% ipython --no-banner

In [1]: import numpy as np

In [2]: np.set_printoptions(suppress=True, linewidth=160)

In [3]: def rd(a):
   ...:     return np.round(a, 2) + 0
   ...: 

In [4]: mat = np.loadtxt("sample8.csv", delimiter=",")

In [5]: mat
Out[5]: 
array([[ 1., -1.,  3.],
       [-3., -1., -1.],
       [-3., -1., -1.],
       [ 0.,  0.,  0.],
       [-3., -1., -1.],
       [ 0.,  0.,  0.],
       [ 0., -2., -3.],
       [ 0.,  0.,  0.],
       [ 0.,  0.,  0.],
       [-3., -3., -4.],
       [-3., -1., -1.],
       [ 0.,  0.,  0.],
       [ 0.,  0.,  0.],
       [-2., -2.,  2.],
       [ 1., -1.,  3.],
       [-3., -3., -4.],
       [-2., -4., -1.],
       [ 0.,  0.,  0.],
       [ 0.,  0.,  0.],
       [-3., -1., -1.],
       [-2., -2.,  2.],
       [-2., -4., -1.],
       [ 1., -3.,  0.],
       [-3., -1., -1.],
       [-3., -3., -4.]])

In [6]: # row 2 repeats row 1

In [7]: Xc = (mat - mat.mean(axis=0)) / mat.std(axis=0)

In [8]: np.argwhere(np.abs(Xc) > 2)
Out[8]: 
array([[16,  1],
       [21,  1]])

In [9]: c = np.linalg.lstsq(np.delete(Xc, 0, axis=1), Xc[:, 0])[0]

In [10]: rd(1 - np.var(Xc[:, 0] - np.delete(Xc, 0, axis=1) @ c))
Out[10]: np.float64(0.35)

In [11]: np.abs(c).argmax()
Out[11]: np.int64(1)

In [12]: rd(c)
Out[12]: array([0.22, 0.47])

In [13]: lab = mat[:, 2] > np.median(mat[:, 2])

In [14]: f = mat[lab].mean(axis=0) - mat[~lab].mean(axis=0)

In [15]: print(((mat - mat.mean(axis=0)) @ f > 0).astype(int))
[1 0 0 1 0 1 0 1 1 0 0 1 1 1 1 0 0 1 1 0 1 0 1 0 0]

In [16]: rng = np.random.default_rng(762863)

In [17]: Y = mat + rng.integers(-2, 3, (25, 1)) @ rng.integers(-2, 3, (1, 3))

In [18]: print(Y)
[[-1. -2.  2.]
 [-7. -3. -3.]
 [-3. -1. -1.]
 [ 0.  0.  0.]
 [ 1.  1.  1.]
 [ 0.  0.  0.]
 [ 0. -2. -3.]
 [ 4.  2.  2.]
 [ 2.  1.  1.]
 [ 1. -1. -2.]
 [-5. -2. -2.]
 [-2. -1. -1.]
 [ 2.  1.  1.]
 [-6. -4.  0.]
 [ 3.  0.  4.]
 [-3. -3. -4.]
 [-2. -4. -1.]
 [ 4.  2.  2.]
 [ 2.  1.  1.]
 [-1.  0.  0.]
 [ 2.  0.  4.]
 [-4. -5. -2.]
 [ 5. -1.  2.]
 [-3. -1. -1.]
 [ 1. -1. -2.]]

In [19]: rd(np.linalg.svd(Y - mat, compute_uv=False))
Out[19]: array([16.43,  0.  ,  0.  ])

In [20]: Y - mat
Out[20]: 
array([[-2., -1., -1.],
       [-4., -2., -2.],
       [ 0.,  0.,  0.],
       [ 0.,  0.,  0.],
       [ 4.,  2.,  2.],
       [ 0.,  0.,  0.],
       [ 0.,  0.,  0.],
       [ 4.,  2.,  2.],
       [ 2.,  1.,  1.],
       [ 4.,  2.,  2.],
       [-2., -1., -1.],
       [-2., -1., -1.],
       [ 2.,  1.,  1.],
       [-4., -2., -2.],
       [ 2.,  1.,  1.],
       [ 0.,  0.,  0.],
       [ 0.,  0.,  0.],
       [ 4.,  2.,  2.],
       [ 2.,  1.,  1.],
       [ 2.,  1.,  1.],
       [ 4.,  2.,  2.],
       [-2., -1., -1.],
       [ 4.,  2.,  2.],
       [ 0.,  0.,  0.],
       [ 4.,  2.,  2.]])

In [21]: print(np.linalg.matrix_rank(Y - mat, tol=1e-8))
1

In [22]: np.abs(Y - mat).sum(axis=1)
Out[22]: array([4., 8., 0., 0., 8., 0., 0., 8., 4., 8., 4., 4., 4., 8., 4., 0., 0., 8., 4., 4., 8., 4., 8., 0., 8.])

In [23]: M = np.load("layer10.npy")

In [24]: M
Out[24]: 
array([[1.  , 0.9 , 0.81, 0.73],
       [0.9 , 1.  , 0.9 , 0.81],
       [0.81, 0.9 , 1.  , 0.9 ],
       [0.73, 0.81, 0.9 , 1.  ]])

In [25]: # equal to its transpose

In [26]: np.linalg.cond(M) > 100
Out[26]: np.False_

In [27]: rd(np.linalg.norm(M, 2) / np.linalg.norm(M))
Out[27]: np.float64(1.0)

In [28]: f, r1 = M[0], M[2]

In [29]: rd(f @ r1)
Out[29]: np.float64(3.09)

In [30]: p = (f @ r1) / (f @ f) * f

In [31]: rd(p)
Out[31]: array([1.03, 0.93, 0.83, 0.75])

In [32]: rd(np.outer(f, r1))
Out[32]: 
array([[0.81, 0.9 , 1.  , 0.9 ],
       [0.73, 0.81, 0.9 , 0.81],
       [0.66, 0.73, 0.81, 0.73],
       [0.59, 0.66, 0.73, 0.66]])

In [33]: rd(r1 - p)
Out[33]: array([-0.22, -0.03,  0.17,  0.15])

In [34]: m1 = np.load("arr.npy")

In [35]: m1
Out[35]: 
array([[0, 2, 0, 0],
       [1, 0, 0, 0],
       [0, 0, 0, 0],
       [0, 0, 1, 0]])

In [36]: (m1 != 0).astype(int)
Out[36]: 
array([[0, 1, 0, 0],
       [1, 0, 0, 0],
       [0, 0, 0, 0],
       [0, 0, 1, 0]])

In [37]: m1 @ m1
Out[37]: 
array([[2, 0, 0, 0],
       [0, 2, 0, 0],
       [0, 0, 0, 0],
       [0, 0, 0, 0]])

In [38]: T = np.stack([m1, 4 * m1, m1[::-1]])

In [39]: rd(np.linalg.det(T))
Out[39]: array([0., 0., 0.])

In [40]: np.einsum("bij,cij->bc", T, T)
Out[40]: 
array([[ 6, 24,  0],
       [24, 96,  0],
       [ 0,  0,  6]])

In [41]: U, s, vt = np.linalg.svd(m1)

In [42]: vecs = vt[:(s > 1e-8).sum()]

In [43]: vec = m1[1] + -1 * m1[3] + rng.integers(2) * np.eye(4)[2]

In [44]: vec
Out[44]: array([ 1.,  0., -1.,  0.])

In [45]: np.diag(vecs.T @ vecs)
Out[45]: array([1., 1., 1., 0.])

In [46]: rd(np.linalg.norm(vec - vecs.T @ vecs @ vec))
Out[46]: np.float64(0.0)

In [47]: np.linalg.matrix_rank(np.vstack([m1, vec]))
Out[47]: np.int64(3)

In [48]: W = np.array([[4, 3, 2, -9], [-3, -8, 3, 3], [5, 7, -8, -6], [5, -2, -9, -3]])

In [49]: c = np.array([-3, -3, 2, -1])

In [50]: H = np.maximum(m1 @ W + c, 0)

In [51]: np.linalg.matrix_rank(H)
Out[51]: np.int64(4)

In [52]: print(H)
[[0 0 8 5]
 [1 0 4 0]
 [0 0 2 0]
 [2 4 0 0]]

In [53]: W2 = np.array([[0, 7], [-5, -9], [-7, 4], [0, 4]])

In [54]: print((H @ W2).round(6).argmax(axis=1))
[1 1 1 0]

In [55]: print(W @ W2)
[[-29 -27]
 [ 19  75]
 [ 21 -84]
 [ 73   5]]

In [56]: E = np.load("a.npy")

In [57]: E
Out[57]: 
array([[1, 3, 3, 1, 0],
       [0, 1, 3, 1, 0],
       [0, 0, 0, 0, 0],
       [0, 0, 0, 1, 3],
       [0, 0, 0, 0, 0]])

In [58]: U, s, vt = np.linalg.svd(E)

In [59]: np.argmax(s[:-1] / (s[1:] + 1e-6)) + 1
Out[59]: np.int64(3)

In [60]: rd(s)
Out[60]: array([5.42, 3.15, 1.32, 0.  , 0.  ])

In [61]: Y = U[:, :3] @ np.diag(s[:3]) @ vt[:3]

In [62]: rd(np.abs(E - Y).max())
Out[62]: np.float64(0.0)

In [63]: rd(np.linalg.norm(E - Y) / np.linalg.norm(E))
Out[63]: np.float64(0.0)

In [64]: np.linalg.matrix_rank(E, rtol=0.05)
Out[64]: np.int64(3)

In [65]: rd(np.linalg.norm(E - Y, 2)), s[3]
Out[65]: (np.float64(0.0), np.float64(0.0))

In [66]: rd(Y)
Out[66]: 
array([[1., 3., 3., 1., 0.],
       [0., 1., 3., 1., 0.],
       [0., 0., 0., 0., 0.],
       [0., 0., 0., 1., 3.],
       [0., 0., 0., 0., 0.]])

In [67]: rd(np.linalg.det(2 * E)), rd(np.linalg.det(E))
Out[67]: (np.float64(0.0), np.float64(0.0))

In [68]: np.kron(np.eye(2, dtype=int), E)
Out[68]: 
array([[1, 3, 3, 1, 0, 0, 0, 0, 0, 0],
       [0, 1, 3, 1, 0, 0, 0, 0, 0, 0],
       [0, 0, 0, 0, 0, 0, 0, 0, 0, 0],
       [0, 0, 0, 1, 3, 0, 0, 0, 0, 0],
       [0, 0, 0, 0, 0, 0, 0, 0, 0, 0],
       [0, 0, 0, 0, 0, 1, 3, 3, 1, 0],
       [0, 0, 0, 0, 0, 0, 1, 3, 1, 0],
       [0, 0, 0, 0, 0, 0, 0, 0, 0, 0],
       [0, 0, 0, 0, 0, 0, 0, 0, 1, 3],
       [0, 0, 0, 0, 0, 0, 0, 0, 0, 0]])

In [69]: rd(np.linalg.eigvals(E))
Out[69]: array([1., 1., 0., 1., 0.])

In [70]: print(np.einsum("ij,ji->", E, E))
3

In [71]: U, s, vt = np.linalg.svd(E)

In [72]: vecs = vt[:(s > 1e-8).sum()]

In [73]: vec = E[4] + 4 * E[0] + rng.integers(2) * np.eye(5)[3]

In [74]: vec
Out[74]: array([ 4., 12., 12.,  5.,  0.])

In [75]: np.allclose(vecs.T @ vecs @ vec, vec)
Out[75]: False

In [76]: rd(np.linalg.norm(vec - vecs.T @ vecs @ vec))
Out[76]: np.float64(0.91)

In [77]: rd(np.diag(vecs.T @ vecs))
Out[77]: array([0.22, 0.8 , 0.89, 0.18, 0.91])

In [78]: np.linalg.lstsq(E[:-1].T, E[-1])[2]
Out[78]: np.int32(3)

In [79]: np.unique(E.round(6), axis=0).shape
Out[79]: (4, 5)

In [80]: print(np.allclose(E[:-1].T @ np.linalg.lstsq(E[:-1].T, E[-1])[0], E[-1]))
True

In [81]: A = np.loadtxt("run15.csv", delimiter=",")

In [82]: A
Out[82]: 
array([[-9.,  7., -1.,  0.,  0.],
       [ 8.,  1.,  9.,  0.,  0.],
       [ 6., -7.,  3.,  0.,  0.],
       [ 0.,  0.,  0.,  3.,  8.],
       [ 0.,  0.,  0.,  4.,  0.]])

In [83]: rd(np.linalg.eigvals(A).sum().real)
Out[83]: np.float64(-2.0)

In [84]: print(np.einsum("ii->", A))
-2.0

In [85]: rd(np.linalg.det(A.T))
Out[85]: np.float64(10304.0)

In [86]: rd(np.linalg.det(A[::-1]))
Out[86]: np.float64(10304.0)

In [87]: rd(np.linalg.det(2 * A)), rd(np.linalg.det(A))
Out[87]: (np.float64(329728.0), np.float64(10304.0))

In [88]: rd(np.linalg.eigvals(A))
Out[88]: array([-10.12+0.j  ,   2.56+5.03j,   2.56-5.03j,   7.35+0.j  ,  -4.35+0.j  ])

In [89]: (np.linalg.matrix_power((A != 0) + (A.T != 0) + np.eye(5), 5) > 0).astype(int)
Out[89]: 
array([[1, 1, 1, 0, 0],
       [1, 1, 1, 0, 0],
       [1, 1, 1, 0, 0],
       [0, 0, 0, 1, 1],
       [0, 0, 0, 1, 1]])

In [90]: np.flatnonzero(np.linalg.matrix_power((A != 0) + (A.T != 0) + np.eye(5), 5)[4])
Out[90]: array([3, 4])

In [91]: (A != 0).astype(int)
Out[91]: 
array([[1, 1, 1, 0, 0],
       [1, 1, 1, 0, 0],
       [1, 1, 1, 0, 0],
       [0, 0, 0, 1, 1],
       [0, 0, 0, 1, 0]])

In [92]: W0 = np.diag(np.array([1, 0, 5, -4]))

In [93]: W0
Out[93]: 
array([[ 1,  0,  0,  0],
       [ 0,  0,  0,  0],
       [ 0,  0,  5,  0],
       [ 0,  0,  0, -4]])

In [94]: # rows and columns are dependent

In [95]: [round(float(np.linalg.det(W0[:i, :i])), 2) + 0 for i in range(1, 5)]
Out[95]: [1.0, 0.0, 0.0, 0.0]

In [96]: rd(np.linalg.eigvalsh(W0).min())
Out[96]: np.float64(-4.0)

In [97]: data = -2 * np.eye(5) + np.ones((5, 5))

In [98]: data
Out[98]: 
array([[-1.,  1.,  1.,  1.,  1.],
       [ 1., -1.,  1.,  1.,  1.],
       [ 1.,  1., -1.,  1.,  1.],
       [ 1.,  1.,  1., -1.,  1.],
       [ 1.,  1.,  1.,  1., -1.]])

In [99]: np.sort(np.abs(np.fft.fft(data[0]))), rd(np.sort(np.linalg.svd(data, compute_uv=False)))
Out[99]: (array([2., 2., 2., 2., 3.]), array([2., 2., 2., 2., 3.]))

In [100]: print(np.fft.fft(data[0]))
[ 3.+0.j -2.+0.j -2.+0.j -2.+0.j -2.+0.j]

In [101]: np.allclose(data @ data.T, data.T @ data)
Out[101]: True

In [102]: (data @ data)[0]
Out[102]: array([5., 1., 1., 1., 1.])

In [103]: ang = np.radians(90)

In [104]: R = np.eye(5)

In [105]: R[1, 1] = R[3, 3] = np.cos(ang)

In [106]: R[1, 3], R[3, 1] = -np.sin(ang), np.sin(ang)

In [107]: rd(R)
Out[107]: 
array([[ 1.,  0.,  0.,  0.,  0.],
       [ 0.,  0.,  0., -1.,  0.],
       [ 0.,  0.,  1.,  0.,  0.],
       [ 0.,  1.,  0.,  0.,  0.],
       [ 0.,  0.,  0.,  0.,  1.]])

In [108]: Y = data @ R.T

In [109]: rd(Y)
Out[109]: 
array([[-1., -1.,  1.,  1.,  1.],
       [ 1., -1.,  1., -1.,  1.],
       [ 1., -1., -1.,  1.,  1.],
       [ 1.,  1.,  1.,  1.,  1.],
       [ 1., -1.,  1.,  1., -1.]])

In [110]: np.allclose(np.linalg.norm(data, axis=1), np.linalg.norm(Y, axis=1))
Out[110]: True

In [111]: rd(np.linalg.det(R)), np.trace(R)
Out[111]: (np.float64(1.0), np.float64(3.0))

In [112]: evals, vecs = np.linalg.eigh(data)

In [113]: rd(vecs.T @ data @ vecs)
Out[113]: 
array([[-2.,  0.,  0.,  0.,  0.],
       [ 0., -2.,  0.,  0.,  0.],
       [ 0.,  0., -2.,  0.,  0.],
       [ 0.,  0.,  0., -2.,  0.],
       [ 0.,  0.,  0.,  0.,  3.]])

In [114]: print((evals > 1e-8).sum(), (evals < -1e-8).sum())
1 4

In [115]: evals.sum(), np.trace(data)
Out[115]: (np.float64(-5.0), np.float64(-5.0))

In [116]: evals
Out[116]: array([-2., -2., -2., -2.,  3.])

In [117]: rd(vecs.T @ vecs)
Out[117]: 
array([[1., 0., 0., 0., 0.],
       [0., 1., 0., 0., 0.],
       [0., 0., 1., 0., 0.],
       [0., 0., 0., 1., 0.],
       [0., 0., 0., 0., 1.]])

In [118]: np.abs(vecs[:, -1]).round(6).argmax()
Out[118]: np.int64(0)

In [119]: rd(vecs @ np.diag(evals) @ vecs.T)
Out[119]: 
array([[-1.,  1.,  1.,  1.,  1.],
       [ 1., -1.,  1.,  1.,  1.],
       [ 1.,  1., -1.,  1.,  1.],
       [ 1.,  1.,  1., -1.,  1.],
       [ 1.,  1.,  1.,  1., -1.]])

In [120]: rd(np.linalg.eigvalsh(data).min())
Out[120]: np.float64(-2.0)

In [121]: np.all(np.linalg.eigvalsh(data) > 0)
Out[121]: np.False_

In [122]: [round(float(np.linalg.det(data[:i, :i])), 2) + 0 for i in range(1, 6)]
Out[122]: [-1.0, 0.0, 4.0, -16.0, 48.0]

In [123]: def softmax(z):
     ...:     e = np.exp(z - z.max(axis=-1, keepdims=True))
     ...:     return e / e.sum(axis=-1, keepdims=True)
     ...: 

In [124]: rd(softmax(data[3] + 4))
Out[124]: array([0.24, 0.24, 0.24, 0.03, 0.24])

In [125]: print(softmax(data).sum(axis=1))
[1. 1. 1. 1. 1.]

In [126]: rd(softmax(data[3]))
Out[126]: array([0.24, 0.24, 0.24, 0.03, 0.24])

In [127]: S = data @ data.T / np.sqrt(5)

In [128]: print(rd(softmax(S + np.triu(np.full(S.shape, -np.inf), 1))))
[[1.   0.   0.   0.   0.  ]
 [0.14 0.86 0.   0.   0.  ]
 [0.13 0.13 0.75 0.   0.  ]
 [0.11 0.11 0.11 0.67 0.  ]
 [0.1  0.1  0.1  0.1  0.6 ]]

In [129]: rd(softmax(S))
Out[129]: 
array([[0.6, 0.1, 0.1, 0.1, 0.1],
       [0.1, 0.6, 0.1, 0.1, 0.1],
       [0.1, 0.1, 0.6, 0.1, 0.1],
       [0.1, 0.1, 0.1, 0.6, 0.1],
       [0.1, 0.1, 0.1, 0.1, 0.6]])

In [130]: softmax(S).round(6).argmax(axis=1)
Out[130]: array([0, 1, 2, 3, 4])

In [131]: X = np.load("case4.npy")

In [132]: X
Out[132]: 
array([[ 1,  0,  0,  0,  0],
       [ 8,  1,  0,  0,  0],
       [ 6,  1,  1,  0,  0],
       [ 4, -5, -8,  1,  0],
       [-6, -3,  1,  0,  1]])

In [133]: # triangular

In [134]: Q, R = np.linalg.qr(X)

In [135]: rd(abs(R[0, 0])), rd(np.linalg.norm(X[:, 0]))
Out[135]: (np.float64(12.37), np.float64(12.37))

In [136]: print(rd(Q.T @ Q))
[[1. 0. 0. 0. 0.]
 [0. 1. 0. 0. 0.]
 [0. 0. 1. 0. 0.]
 [0. 0. 0. 1. 0.]
 [0. 0. 0. 0. 1.]]

In [137]: rd(np.abs(np.diag(R)))
Out[137]: array([12.37,  5.92,  3.54,  0.08,  0.05])

In [138]: np.allclose(R.T @ R, X.T @ X)
Out[138]: True
